>>> import numpy as np
>>> import numpy.linalg as la
>>> np.set_printoptions(precision=2, suppress=True, linewidth=100, sign=" ")
>>> M = np.load("w.npy")
>>> print(M)
[[ 0  0  0  1  0  0  0  0  2  1]
 [ 0  0  0  0  0  3  3  1  0  3]
 [ 0  0  0  0  3  0  0  0  0  1]
 [ 0  0  0  3  1  0  0  0  1  0]
 [ 2  0  0  1  0  0  0  3  0  0]
 [ 3  0  0  1  0  0  0  2  0  3]
 [ 0  0  0  0  0  0  0  2  0  1]
 [ 0  0  2  0  0  0  1  0  0  0]
 [ 0  2  0  0  0  0  0  0  3  2]
 [ 0  0  0  0  0  0  0  0  0  0]
 [ 0  0  0  1  0  0  3  1  0  0]]
>>> proj = M @ la.solve(M.T @ M, M.T)
>>> print(la.eigvalsh(proj))
[ 0.  1.  1.  1.  1.  1.  1.  1.  1.  1.  1.]
>>> print(np.allclose(proj @ proj, proj))
True
>>> rng = np.random.default_rng(8084)
>>> feats = rng.normal(size=(46, 7))
>>> feats = 3 * feats / la.norm(feats, axis=1, keepdims=True)
>>> print(feats)
[[ 1.51 -0.64  1.08 -0.52  1.63 -1.44 -0.4 ]
 [ 0.68 -0.86 -1.12 -0.41  2.48  0.14  0.48]
 [ 1.05  0.08 -0.39 -1.48  2.08 -0.34 -1.05]
 [ 0.29 -0.4  -1.47 -0.98  1.54  0.01  1.8 ]
 [ 1.84  0.09 -0.24 -1.44 -0.35  1.56 -0.98]
 [-0.36  0.47  0.08 -0.94 -2.2   0.43  1.65]
 [-0.22  0.53 -1.85  0.89  0.35 -0.25  2.06]
 [ 0.05 -0.04  1.16  2.22  0.08  1.6   0.35]
 [-0.16 -0.91 -1.6  -1.41 -1.49 -0.51 -1.06]
 [ 1.06  0.45  0.13 -0.8  -0.23  2.55 -0.67]
 [-0.22  0.44 -1.57 -1.32  0.41 -0.65 -1.99]
 [-0.4  -0.09  1.42  1.77  1.07 -1.07 -1.19]
 [-1.12 -0.24  2.02  1.34  1.31 -0.31  0.14]
 [-1.37 -2.28 -0.55 -0.11  1.11 -0.11  0.6 ]
 [-1.57  0.83 -0.79  1.35  0.93  1.53  0.45]
 [-1.37  1.45 -0.98  0.81  0.68  1.51 -0.82]
 [-0.79  0.02  0.44  1.33  0.82 -2.38  0.26]
 [-1.65 -0.66  0.34  1.74 -1.51  0.33 -0.54]
 [ 0.22 -1.09  0.29 -1.    2.38 -0.81 -0.59]
 [-0.93 -0.15  2.4  -1.12  0.86  0.44  0.42]
 [-1.21  0.68 -1.92 -0.25 -0.6  -1.5  -0.83]
 [-2.34 -0.2  -1.37 -0.23 -0.31 -0.55 -1.09]
 [-1.19  0.83 -0.15 -0.93  1.68 -1.46  1.03]
 [-0.7  -0.5  -1.   -2.17 -0.96  0.31 -1.23]
 [-0.41  1.22  0.37  0.28 -0.07  1.16 -2.4 ]
 [ 1.05 -0.65  1.8   0.98  0.11  0.59  1.71]
 [-0.76 -0.81  1.35  0.37  2.13 -0.04 -1.12]
 [ 0.02  1.5   0.02  2.32 -0.32 -1.07 -0.35]
 [ 1.86  1.1  -0.44 -0.52  1.97 -0.06  0.03]
 [-0.03 -2.53 -0.11  0.06 -1.58 -0.28  0.08]
 [ 2.33 -0.53 -1.53 -0.04 -0.87 -0.45  0.04]
 [ 1.56  0.5  -1.77 -0.44 -1.41 -0.14 -0.97]
 [-0.02 -0.33 -0.2  -0.24 -1.54 -2.05  1.49]
 [ 0.85  1.38  0.12  0.34  1.27 -0.4   2.11]
 [ 1.85  1.69  0.75 -0.19  0.58 -0.87  1.02]
 [-0.37  0.9   0.69 -1.63  1.42  0.36 -1.67]
 [-2.29 -0.08 -0.76  1.44 -0.39 -0.67  0.71]
 [-0.21 -1.91  0.82  1.32  1.07  1.27  0.35]
 [ 0.77 -1.17  0.44 -0.11 -0.87 -2.45  0.29]
 [ 0.32  1.37  0.25  0.8   0.34  1.    2.28]
 [ 1.72 -0.54 -0.06  1.56  0.73  1.4  -0.91]
 [-0.19 -1.02 -1.94  0.33 -0.82 -1.74 -0.6 ]
 [-0.37  0.36  1.12  0.62 -0.6   0.46  2.55]
 [ 0.78 -0.12 -0.08  1.6   1.91  0.61 -1.33]
 [ 1.5   0.44  0.43  1.43  2.02 -0.4   0.22]
 [ 0.72 -0.01 -1.27  0.79  0.31 -1.98  1.5 ]]
>>> x0 = np.array([5, -4, 7, 8, 8, 6, 1])
>>> h = np.maximum(feats @ x0, 0)
>>> print(np.tanh(feats @ x0))
[ 1.    1.    1.   -0.73  0.85 -1.   -1.    1.   -1.    1.   -1.    1.    1.    1.    1.    0.57
  0.98  0.04  1.    1.   -1.   -1.   -1.   -1.    0.96  1.    1.    1.    1.   -1.   -1.   -1.
 -1.    1.    1.   -0.95 -1.    1.   -1.    1.    1.   -1.    1.    1.    1.   -1.  ]
>>> print(feats.T @ h)
[ 171.5  -105.53  316.34  399.09  513.3   172.88   43.15]
>>> Y = np.c_[feats[:, :3] @ np.array([[-9, -4, 5], [9, 9, 3], [9, 4, 0]]), np.array([-1, -1, -1, 2, 0, 2, -2, -2, -2, -2, 0, 1, -2, 0, 2, 1, -1, -1, 2, -2, 0, 0, 1, 0, 0, 2, -1, 2, 0, 2, 2, 0, 2, -2, -2, 0, -2, 0, 0, -1, 2, 1, 0, 2, -2, 2])]
>>> print(Y)
[[ -9.67  -7.51   5.61  -1.  ]
 [-23.9  -14.9    0.84  -1.  ]
 [-12.22  -5.01   5.51  -1.  ]
 [-19.43 -10.61   0.27   2.  ]
 [-17.9   -7.52   9.45   0.  ]
 [  8.18   5.97  -0.41   2.  ]
 [ -9.98  -1.8    0.5   -2.  ]
 [  9.65   4.1    0.15  -2.  ]
 [-21.16 -13.96  -3.55  -2.  ]
 [ -4.32   0.35   6.66  -2.  ]
 [ -8.18  -1.41   0.23   0.  ]
 [ 15.55   6.46  -2.27   1.  ]
 [ 26.06  10.38  -6.31  -2.  ]
 [-13.25 -17.31 -13.68   0.  ]
 [ 14.43  10.56  -5.34   2.  ]
 [ 16.6   14.61  -2.52   1.  ]
 [ 11.23   5.11  -3.86  -1.  ]
 [ 11.9    1.97 -10.25  -1.  ]
 [ -9.08  -9.47  -2.18   2.  ]
 [ 28.62  11.99  -5.07  -2.  ]
 [ -0.22   3.32  -4.02   0.  ]
 [  6.83   2.01 -12.29   0.  ]
 [ 16.83  11.64  -3.45   1.  ]
 [ -7.28  -5.74  -4.98   0.  ]
 [ 18.01  14.1    1.62   0.  ]
 [  0.85  -2.89   3.29   2.  ]
 [ 11.74   1.19  -6.24  -1.  ]
 [ 13.52  13.52   4.58   2.  ]
 [-10.78   0.7   12.57   0.  ]
 [-23.43 -23.05  -7.75   2.  ]
 [-39.53 -20.23  10.04   2.  ]
 [-25.49  -8.81   9.34   0.  ]
 [ -4.55  -3.68  -1.1    2.  ]
 [  5.9    9.54   8.38  -2.  ]
 [  5.26  10.79  14.32  -2.  ]
 [ 17.58  12.32   0.87   0.  ]
 [ 13.07   5.4  -11.7   -2.  ]
 [ -7.93 -13.09  -6.81   0.  ]
 [-13.53 -11.87   0.33   0.  ]
 [ 11.7   12.04   5.72  -1.  ]
 [-20.78 -11.92   6.97   2.  ]
 [-24.93 -16.18  -3.99   1.  ]
 [ 16.64   9.2   -0.77   0.  ]
 [ -8.91  -4.58   3.55   2.  ]
 [ -5.66  -0.29   8.84  -2.  ]
 [-17.98  -8.04   3.55   2.  ]]
>>> print(la.matrix_rank(Y))
4
>>> print(np.round(la.lstsq(feats, Y[:, 0])[0], 2) + 0)
[-9.  9.  9.  0.  0.  0.  0.]
>>> print(la.norm(la.qr(feats)[0].T @ Y, axis=0) ** 2 / ((Y ** 2).sum(axis=0) + 1e-12))
[ 1.   1.   1.   0.1]
>>> print(np.round(la.norm(Y - feats @ la.lstsq(feats, Y)[0], axis=0), 2) + 0)
[ 0.    0.    0.    9.42]
>>> print(la.matrix_rank(np.c_[feats, Y]))
8
>>> x0 = np.array([4, 0, 4, 3])
>>> h = np.maximum(Y @ x0, 0)
>>> print(Y.T @ h)
[15211.77 10340.55   719.36  -238.75]
>>> print(np.flatnonzero(h > 1e-9))
[  5   7   9  11  12  14  15  16  17  19  22  24  25  26  27  28  33  34  35  39  42  44]
>>> Y = feats / la.norm(feats, axis=1, keepdims=True)
>>> gram = Y @ Y.T
>>> print(np.argwhere(np.triu(np.abs(gram) > 0.95, 1)))
[]
>>> print(gram[23])
[-0.24 -0.11  0.22 -0.01  0.45  0.24 -0.35 -0.67  0.87  0.27  0.69 -0.54 -0.62  0.12 -0.27  0.03
 -0.52 -0.05  0.05 -0.05  0.46  0.56 -0.08  1.    0.23 -0.71 -0.21 -0.6  -0.25  0.29  0.1   0.43
 -0.01 -0.68 -0.5   0.39 -0.16 -0.41 -0.05 -0.64 -0.38  0.32 -0.54 -0.43 -0.79 -0.41]
>>> print(np.round(np.degrees(np.arccos(np.clip(gram[23, 41], -1, 1))), 2))
71.49
>>> print(la.norm(Y, axis=1))
[ 1.  1.  1.  1.  1.  1.  1.  1.  1.  1.  1.  1.  1.  1.  1.  1.  1.  1.  1.  1.  1.  1.  1.  1.
  1.  1.  1.  1.  1.  1.  1.  1.  1.  1.  1.  1.  1.  1.  1.  1.  1.  1.  1.  1.  1.  1.]
>>> print((gram - 2 * np.eye(46)).round(6).argmax(axis=1))
[ 18   3  18   1   9  42  45  37  23   4  20  12  11  37  15  14  11  36   2  12  21  20   3   8
  15  42  12  16   2  38  31  30  38  39  33   2  17   7  32  33  43  20  39  40  43   6]
>>> Xc = feats - feats.mean(axis=0)
>>> V = la.svd(Xc)[2][:4]
>>> Y = Xc - Xc @ V.T @ V
>>> print(round(float(la.norm(Y) / la.norm(Xc)), 2))
0.53
>>> print(np.diag(V.T @ V))
[ 0.71  0.09  0.36  0.47  0.8   0.8   0.77]
>>> print(la.norm(Y, axis=1).round(6).argmax())
19
>>> print(np.round(np.cov(Xc @ V.T, rowvar=False), 2) + 0)
[[ 1.98  0.    0.    0.  ]
 [ 0.    1.72  0.    0.  ]
 [ 0.    0.    1.46  0.  ]
 [ 0.    0.    0.    1.27]]
>>> print((Xc @ V.T).std(axis=0))
[ 1.39  1.3   1.2   1.11]
>>> X = np.load("m.npy")
>>> print(X)
[[-3 -2  0  3 -3  3 -1  0  2]
 [ 0  1  0 -1  1 -1 -2  3  2]
 [ 0  0  2  0  0  0 -2 -2  3]
 [ 0  0  0 -2 -1 -3  3  1  1]
 [ 0  0  0  0 -1  3  3  0  0]
 [ 0  0  0  0  0 -3  3  0  2]
 [ 0  0  0  0  0  0  1  1  2]
 [ 0  0  0  0  0  0  0 -2  0]
 [ 0  0  0  0  0  0  0  0  2]]
>>> # triangular
>>> U, sigma, Vh = la.svd(X, full_matrices=False)
>>> print((sigma > 1e-8).sum())
9
>>> print(np.abs(U[:, 0]).round(6).argmax())
0
>>> print(np.cumsum(sigma ** 2) / np.sum(sigma ** 2))
[ 0.38  0.6   0.81  0.92  0.98  1.    1.    1.    1.  ]
>>> print(np.round(Vh @ Vh.T, 2) + 0)
[[ 1.  0.  0.  0.  0.  0.  0.  0.  0.]
 [ 0.  1.  0.  0.  0.  0.  0.  0.  0.]
 [ 0.  0.  1.  0.  0.  0.  0.  0.  0.]
 [ 0.  0.  0.  1.  0.  0.  0.  0.  0.]
 [ 0.  0.  0.  0.  1.  0.  0.  0.  0.]
 [ 0.  0.  0.  0.  0.  1.  0.  0.  0.]
 [ 0.  0.  0.  0.  0.  0.  1.  0.  0.]
 [ 0.  0.  0.  0.  0.  0.  0.  1.  0.]
 [ 0.  0.  0.  0.  0.  0.  0.  0.  1.]]
>>> print(np.round(U.T @ X @ Vh.T, 2) + 0)
[[ 7.94  0.    0.    0.    0.    0.    0.    0.    0.  ]
 [ 0.    6.09  0.    0.    0.    0.    0.    0.    0.  ]
 [ 0.    0.    5.92  0.    0.    0.    0.    0.    0.  ]
 [ 0.    0.    0.    4.32  0.    0.    0.    0.    0.  ]
 [ 0.    0.    0.    0.    3.08  0.    0.    0.    0.  ]
 [ 0.    0.    0.    0.    0.    1.72  0.    0.    0.  ]
 [ 0.    0.    0.    0.    0.    0.    0.79  0.    0.  ]
 [ 0.    0.    0.    0.    0.    0.    0.    0.4   0.  ]
 [ 0.    0.    0.    0.    0.    0.    0.    0.    0.07]]
>>> print(np.round(U.T @ U, 2) + 0)
[[ 1.  0.  0.  0.  0.  0.  0.  0.  0.]
 [ 0.  1.  0.  0.  0.  0.  0.  0.  0.]
 [ 0.  0.  1.  0.  0.  0.  0.  0.  0.]
 [ 0.  0.  0.  1.  0.  0.  0.  0.  0.]
 [ 0.  0.  0.  0.  1.  0.  0.  0.  0.]
 [ 0.  0.  0.  0.  0.  1.  0.  0.  0.]
 [ 0.  0.  0.  0.  0.  0.  1.  0.  0.]
 [ 0.  0.  0.  0.  0.  0.  0.  1.  0.]
 [ 0.  0.  0.  0.  0.  0.  0.  0.  1.]]
>>> Y = la.inv(X)
>>> print((np.abs(Y) > 1e-9).astype(int))
[[ 1  1  0  1  1  1  1  1  1]
 [ 0  1  0  1  1  1  1  1  1]
 [ 0  0  1  0  0  0  1  0  1]
 [ 0  0  0  1  1  1  1  1  1]
 [ 0  0  0  0  1  1  1  1  1]
 [ 0  0  0  0  0  1  1  1  1]
 [ 0  0  0  0  0  0  1  1  1]
 [ 0  0  0  0  0  0  0  1  0]
 [ 0  0  0  0  0  0  0  0  1]]
>>> X.inv()
Traceback (most recent call last):
  File "<python-input-54>", line 1, in <module>
    X.inv()
    ^^^^^
AttributeError: 'numpy.ndarray' object has no attribute 'inv'
>>> print(np.allclose(X, X.T))
False
>>> print(la.matrix_power(X, 2))
[[  9   4   0 -13   7 -34  15  -4   1]
 [  0   1   0   1   1   8  -7  -6  -1]
 [  0   0   4   0   0   0  -6  -2   8]
 [  0   0   0   4   3  12 -15  -1   0]
 [  0   0   0   0   1 -12   9   3  12]
 [  0   0   0   0   0   9  -6   3   4]
 [  0   0   0   0   0   0   1  -1   6]
 [  0   0   0   0   0   0   0   4   0]
 [  0   0   0   0   0   0   0   0   4]]
>>> Y = np.array([[4, 3, -1, -3, 1, 3, 2, 1, 4, 5, 0, -1, -3],
...     [-2, -2, 1, 4, 0, -3, 5, 5, 0, 3, 2, -3, -5],
...     [2, 0, -5, -2, -1, 2, 4, -3, 1, 4, -2, -5, 5],
...     [-3, 2, -5, 1, 0, -3, 5, 1, 3, 3, 1, -4, -4],
...     [-2, -1, -4, 2, 4, -4, 1, -2, 0, 0, 5, 2, -3],
...     [-5, 3, -4, 3, -5, -4, 1, 1, 4, -2, -5, 3, -5],
...     [-4, 3, -3, -5, -5, 5, 4, -2, -3, 4, -4, -3, 5],
...     [0, 2, -3, 2, -1, -4, -4, -3, -5, 1, 4, -1, 0],
...     [-3, 4, -3, -4, 0, -5, -3, -4, -2, -4, 5, 0, 4],
...     [5, -4, -1, -4, -1, 5, -2, -3, -1, -4, -5, 2, -4],
...     [-3, 1, 3, -4, -2, 4, 4, -2, -3, -3, -4, 0, -3],
...     [0, -2, -4, -3, -1, -2, -3, 2, -1, -2, 0, -5, -4],
...     [0, 4, 1, -4, 0, 4, -5, 4, -4, -1, 1, 4, 1]])
>>> J = np.triu(Y)
>>> print(J)
[[ 4  3 -1 -3  1  3  2  1  4  5  0 -1 -3]
 [ 0 -2  1  4  0 -3  5  5  0  3  2 -3 -5]
 [ 0  0 -5 -2 -1  2  4 -3  1  4 -2 -5  5]
 [ 0  0  0  1  0 -3  5  1  3  3  1 -4 -4]
 [ 0  0  0  0  4 -4  1 -2  0  0  5  2 -3]
 [ 0  0  0  0  0 -4  1  1  4 -2 -5  3 -5]
 [ 0  0  0  0  0  0  4 -2 -3  4 -4 -3  5]
 [ 0  0  0  0  0  0  0 -3 -5  1  4 -1  0]
 [ 0  0  0  0  0  0  0  0 -2 -4  5  0  4]
 [ 0  0  0  0  0  0  0  0  0 -4 -5  2 -4]
 [ 0  0  0  0  0  0  0  0  0  0 -4  0 -3]
 [ 0  0  0  0  0  0  0  0  0  0  0 -5 -4]
 [ 0  0  0  0  0  0  0  0  0  0  0  0  1]]
>>> print(round(float(np.abs(la.eigvals(J)).max()), 2))
5.0
